$ ipython --no-banner

In [1]: import numpy as np

In [2]: np.set_printoptions(precision=3, suppress=True, linewidth=120)

In [3]: M = np.load("run6.npy")

In [4]: print(M)
[[ 0  9 -3]
 [ 9  4 -9]
 [-3 -9 16]]

In [5]: B = M / np.linalg.norm(M, axis=1, keepdims=True)

In [6]: gram = B @ B.T

In [7]: print((np.abs(gram) > 0.9).astype(int))
[[1 0 0]
 [0 1 0]
 [0 0 1]]

In [8]: print(gram[2])
[-0.731 -0.834  1.   ]

In [9]: print(round(np.degrees(np.arccos(np.clip(gram[2, 1], -1, 1))), 3))
146.523

In [10]: print(np.argwhere(np.triu(np.abs(gram) > 0.95, 1)))
[]

In [11]: x0 = np.array([1, 2, 0])

In [12]: rhs = M @ x0

In [13]: coef, lr = np.zeros(3), 1 / np.linalg.norm(M, 2) ** 2

In [14]: for i in range(30):
    ...:     coef -= lr * M.T @ (M @ coef - rhs)
    ...:     if i % 10 == 0: print(i, round(np.linalg.norm(M @ coef - rhs), 3))
    ...: 
0 8.709
10 5.081
20 3.222

In [15]: print(coef)
[ 0.725  1.748 -0.271]

In [16]: print(round(float(np.linalg.cond(M)), 3))
4.881

In [17]: data = np.load("x.npy")

In [18]: print(data)
[[ 13.662   1.67  -14.511]
 [  1.866  10.419 -16.969]
 [-17.406   9.806   0.938]
 [  4.339   9.131 -17.257]
 [-14.426  12.588  -5.782]
 [-17.156   3.798   9.552]
 [-15.327  12.112  -4.287]
 [ -0.23  -11.151  16.601]
 [ -8.505  13.388 -12.184]
 [ -9.42   13.431 -11.44 ]
 [-15.176  12.204  -4.557]
 [ 10.378 -13.425  10.586]
 [-12.662  13.151  -8.168]
 [ 15.896  -1.333 -12.065]
 [  7.701 -13.314  12.784]
 [-12.474  -2.955  15.352]
 [ 17.877  -6.592  -6.08 ]
 [ -4.365  12.698 -14.822]
 [ 12.467   2.962 -15.356]
 [ 17.094 -10.381   0.183]
 [ -9.271  -5.819  16.739]
 [-17.777   5.896   7.016]
 [ 14.333 -12.628   5.924]]

In [19]: # null space of dimension 1

In [20]: d = np.linalg.norm(data[:, None] - data[None], axis=-1)

In [21]: print(np.unravel_index(d.round(6).argmax(), d.shape))
(np.int64(15), np.int64(18))

In [22]: print(d[9].round(6).argsort(kind="stable")[:4])
[ 9  8 12 17]

In [23]: print(d.mean(axis=1).argmax())
7

In [24]: print(np.flatnonzero(d[9] < d.mean() / 2))
[ 4  6  8  9 10 12 17]

In [25]: print((d + 1e9 * np.eye(23)).round(6).argmin(axis=1))
[18  3  6  1 10 21 10 14  9  8  6 14  4  0 11 20 19  8  0 22 15  5 11]

In [26]: left, sigma, VT = np.linalg.svd(data)

In [27]: evecs = VT[:(sigma > 1e-8).sum()]

In [28]: rng = np.random.default_rng(320)

In [29]: x0 = data[0] + -1 * data[1] + rng.integers(2) * np.eye(3)[0]

In [30]: print(x0)
[11.796 -8.749  2.458]

In [31]: print(np.allclose(evecs.T @ evecs @ x0, x0))
True

In [32]: print(np.diag(evecs.T @ evecs))
[0.802 0.451 0.746]
